% python3 -q
>>> import numpy as np
>>> import numpy.linalg as la
>>> np.set_printoptions(precision=3, suppress=True, linewidth=120, floatmode="fixed")
>>> mat = np.load("mat.npy")
>>> mat
array([[ 1, -1,  1],
       [ 1,  0,  0],
       [ 1,  1,  1],
       [ 1,  2,  4]])
>>> x = np.array([-3, 4, -3])
>>> a = np.maximum(mat @ x, 0)
>>> np.maximum(mat @ x, 0) - np.maximum(-mat @ x, 0)
array([-10,  -3,  -2,  -7])
>>> mat * (a > 1e-9)[:, None]
array([[0, 0, 0],
       [0, 0, 0],
       [0, 0, 0],
       [0, 0, 0]])
>>> print(np.tanh(mat @ x))
[-1.000 -0.995 -0.964 -1.000]
>>> np.flatnonzero(a > 1e-9)
array([], dtype=int64)
>>> a
array([0, 0, 0, 0])
>>> np.maximum(mat @ (3 * x), 0)
array([0, 0, 0, 0])
>>> E = np.load("test10.npy")
>>> E
array([[ 0.227, -0.227,  0.269, -0.227],
       [-0.227,  0.227, -0.269,  0.227],
       [ 0.269, -0.269,  0.318, -0.269],
       [-0.227,  0.227, -0.269,  0.227]])
>>> evals, V = la.eigh(E)
>>> print(V @ np.diag(evals) @ V.T)
[[ 0.227 -0.227  0.269 -0.227]
 [-0.227  0.227 -0.269  0.227]
 [ 0.269 -0.269  0.318 -0.269]
 [-0.227  0.227 -0.269  0.227]]
>>> np.abs(V[:, -1]).round(6).argmax()
np.int64(2)
>>> evals.round(3) + 0
array([0.000, 0.000, 0.000, 1.000])
>>> print(np.round(la.eigvalsh(E @ E), 3) + 0)
[0.000 0.000 0.000 1.000]
>>> np.round(V.T @ E @ V, 3) + 0
array([[0.000, 0.000, 0.000, 0.000],
       [0.000, 0.000, 0.000, 0.000],
       [0.000, 0.000, 0.000, 0.000],
       [0.000, 0.000, 0.000, 1.000]])
>>> np.unique(evals.round(6) + 0, return_counts=True)[1]
array([3, 1])
>>> (evals > 1e-8).sum(), (evals < -1e-8).sum()
(np.int64(1), np.int64(0))
>>> m1 = np.load("w.npy")
>>> m1
array([[1, 0, 0],
       [1, 1, 0],
       [1, 0, 1]])
>>> rng = np.random.default_rng(857)
>>> z = rng.permutation(3)
>>> z
array([2, 1, 0])
>>> B = m1[z][:, z]
>>> np.sort(np.abs(la.eigvals(B)))
array([1.000, 1.000, 1.000])
>>> B
array([[1, 0, 1],
       [0, 1, 1],
       [0, 0, 1]])
>>> np.trace(B)
np.int64(3)
>>> np.allclose(B, m1)
False
>>> la.norm(m1, axis=1).argmax()
np.int64(1)
>>> print(np.round(la.norm(m1) ** 2 / la.norm(m1, 2) ** 2, 3))
1.34
>>> np.round(la.norm(m1[1] - m1[0]), 3)
np.float64(1.0)
>>> round(la.norm(m1, "nuc"), 3)
np.float64(3.449)
>>> print(round(float(la.norm(m1, 2)), 3))
1.932
>>> la.matrix_rank(m1)
np.int64(3)
>>> np.unravel_index(np.abs(m1).argmax(), m1.shape)
(np.int64(0), np.int64(0))
>>> print(m1.mean(axis=0))
[1.000 0.333 0.333]
>>> print(np.round(la.norm(m1), 3))
2.236
>>> print(la.svd(m1, compute_uv=False))
[1.932 1.000 0.518]
>>> m1.sum(axis=0)
array([3, 1, 1])
>>> np.count_nonzero(m1)
np.int64(5)
>>> f = np.array([2, 1, 2, 1]) + 0.5
>>> W0 = np.outer(f, f) / (f @ f)
>>> W0
array([[0.368, 0.221, 0.368, 0.221],
       [0.221, 0.132, 0.221, 0.132],
       [0.368, 0.221, 0.368, 0.221],
       [0.221, 0.132, 0.221, 0.132]])
>>> x = np.array([2, 2, 0, 1])
>>> W0 @ x
array([1.397, 0.838, 1.397, 0.838])
>>> np.trace(W0)
np.float64(1.0)
>>> W0 @ W0 @ x
array([1.397, 0.838, 1.397, 0.838])
